$ ipython --no-banner

In [1]: import numpy as np

In [2]: from numpy import linalg as LA

In [3]: np.set_printoptions(precision=1, suppress=True, linewidth=120, legacy="1.25")

In [4]: M = np.loadtxt("w.csv", delimiter=",")

In [5]: print(M)
[[ 0.  0. 29.  0.  0. 25. 42.]
 [ 0.  0.  5.  0.  0. 67. 42.]
 [ 8.  0.  0.  0.  3. 46. 21.]
 [ 0.  0.  9.  0.  0. 61. 30.]
 [ 0.  0. 18.  0.  0. 46. 21.]
 [ 0.  0. 20.  0.  0. 40. 51.]
 [ 0.  0.  6.  0.  7. 60. 21.]
 [ 0.  0. 10.  0.  0. 16. 45.]
 [ 0.  0. 17.  0.  0. 67. 42.]
 [27.  0.  0.  0. 32. 47.  0.]
 [ 0.  0. 19.  0.  0. 15. 36.]
 [ 0.  0. 22.  0.  0. 44. 45.]
 [ 0.  0. 37.  0.  0. 31. 54.]
 [ 0.  0. 15.  0.  0. 77. 48.]
 [ 7.  0.  0.  0. 10. 35.  6.]
 [ 0.  0. 21.  0.  0. 33. 30.]
 [12.  0.  0.  0. 11. 20.  0.]
 [ 0.  0.  7.  0.  0. 57. 36.]
 [ 2.  0.  0.  1.  0.  2.  3.]
 [ 0.  0.  7.  0.  0. 43. 36.]
 [ 0.  0.  4.  0.  0. 28. 27.]
 [ 0.  0. 25.  0.  0. 45. 54.]
 [ 5.  0.  0.  0.  9. 60. 21.]
 [ 0.  0.  1.  0.  8. 55. 18.]
 [ 5.  0.  0.  0.  0. 12.  9.]
 [ 0.  0.  3.  0.  8. 45. 12.]
 [ 0.  0.  1.  0.  8. 55. 18.]
 [ 0.  0.  9.  0.  0.  5. 30.]
 [ 8.  0.  0.  0.  0. 22. 15.]
 [ 0.  0. 23.  0.  0. 23. 24.]
 [ 0.  0.  0.  0. 22. 53.  0.]
 [ 0.  0.  9.  0.  6. 75. 30.]
 [ 0.  0.  0.  0. 27. 72.  3.]
 [ 0.  0.  1.  0. 14. 69. 18.]]

In [6]: # rank 6

In [7]: Uu, s, Vh = LA.svd(M)

In [8]: print(np.argmax(s[:-1] / (s[1:] + 1e-6)) + 1)
6

In [9]: other = Uu[:, :6] @ np.diag(s[:6]) @ Vh[:6]

In [10]: print(round(LA.norm(M - other) / LA.norm(M), 1))
0.0

In [11]: print(round(LA.norm(M - other, 2), 1), np.round(s[6], 1))
0.0 0.0

In [12]: print(LA.matrix_rank(M, rtol=0.05))
5

In [13]: print([round(float(x), 1) for x in LA.svd(M, compute_uv=False)[:3]])
[320.5, 114.2, 40.9]

In [14]: print(LA.cond(M) > 100)
True

In [15]: rk = LA.matrix_rank(M)

In [16]: print(rk)
6

In [17]: null = LA.svd(M)[2][rk:].T

In [18]: print(np.allclose(M @ null, 0))
True

In [19]: print(null.shape)
(7, 1)

In [20]: print(np.round(null[:, 0] / null[np.abs(null[:, 0]).round(6).argmax(), 0], 1) + 0)
[0. 1. 0. 0. 0. 0. 0.]

In [21]: print([int(LA.matrix_rank(np.delete(M, i, axis=0))) for i in range(34)])
[6, 6, 6, 6, 6, 6, 6, 6, 6, 6, 6, 6, 6, 6, 6, 6, 6, 6, 5, 6, 6, 6, 6, 6, 6, 6, 6, 6, 6, 6, 6, 6, 6, 6]

In [22]: print(np.round(null @ null.T, 1) + 0)
[[0. 0. 0. 0. 0. 0. 0.]
 [0. 1. 0. 0. 0. 0. 0.]
 [0. 0. 0. 0. 0. 0. 0.]
 [0. 0. 0. 0. 0. 0. 0.]
 [0. 0. 0. 0. 0. 0. 0.]
 [0. 0. 0. 0. 0. 0. 0.]
 [0. 0. 0. 0. 0. 0. 0.]]

In [23]: print([int(LA.matrix_rank(M[:, :j + 1])) for j in range(7)])
[1, 1, 2, 3, 4, 5, 6]

In [24]: E = np.load("sample13.npy")

In [25]: print(E)
[[0 0 1]
 [0 0 1]
 [1 1 0]]

In [26]: rk = LA.matrix_rank(E)

In [27]: print(rk)
2

In [28]: null = LA.svd(E)[2][rk:].T

In [29]: print(null.shape)
(3, 1)

In [30]: print(np.allclose(E @ null, 0))
True

In [31]: print([int(LA.matrix_rank(np.delete(E, i, axis=0))) for i in range(3)])
[2, 2, 1]

In [32]: print(np.argwhere(np.triu(E)))
[[0 2]
 [1 2]]

In [33]: print(E @ E)
[[1 1 0]
 [1 1 0]
 [0 0 2]]

In [34]: L = np.diag(E.sum(axis=1)) - E

In [35]: print((LA.eigvalsh(L) < 1e-8).sum())
1

In [36]: print(E.shape)
(3, 3)

In [37]: print(LA.matrix_rank(E))
2

In [38]: print(E.sum(axis=1))
[1 1 2]

In [39]: print(round(LA.norm(E), 1))
2.0

In [40]: arr = np.load("arr.npy")

In [41]: print(arr)
[[0 0 0 1]
 [1 0 0 0]
 [0 1 0 0]
 [0 0 1 0]]

In [42]: # orthonormal columns

In [43]: print(np.allclose(E[:-1].T @ LA.lstsq(E[:-1].T, E[-1])[0], E[-1]))
False

In [44]: print(round(float(np.trace(LA.pinv(E) @ E)), 1))
2.0

In [45]: print(LA.lstsq(E[:-1].T, E[-1])[2])
1

In [46]: print(np.unique(E.round(6), axis=0).shape)
(2, 3)

In [47]: print(E @ LA.pinv(E) @ E)
[[0. 0. 1.]
 [0. 0. 1.]
 [1. 1. 0.]]

In [48]: print(LA.matrix_power(arr, 2))
[[0 0 1 0]
 [0 0 0 1]
 [1 0 0 0]
 [0 1 0 0]]

In [49]: print(round(LA.det(arr), 1))
-1.0

In [50]: print(np.sort(np.abs(LA.eigvals(arr))))
[1. 1. 1. 1.]

In [51]: print(arr @ arr)
[[0 0 1 0]
 [0 0 0 1]
 [1 0 0 0]
 [0 1 0 0]]

In [52]: LA.determinant(arr)
---------------------------------------------------------------------------
AttributeError                            Traceback (most recent call last)
Cell In[52], line 1
----> 1 LA.determinant(arr)

AttributeError: module 'numpy.linalg' has no attribute 'determinant'

In [53]: print(round(np.abs(LA.eigvals(arr)).max(), 1))
1.0

In [54]: print(np.trace(arr))
0
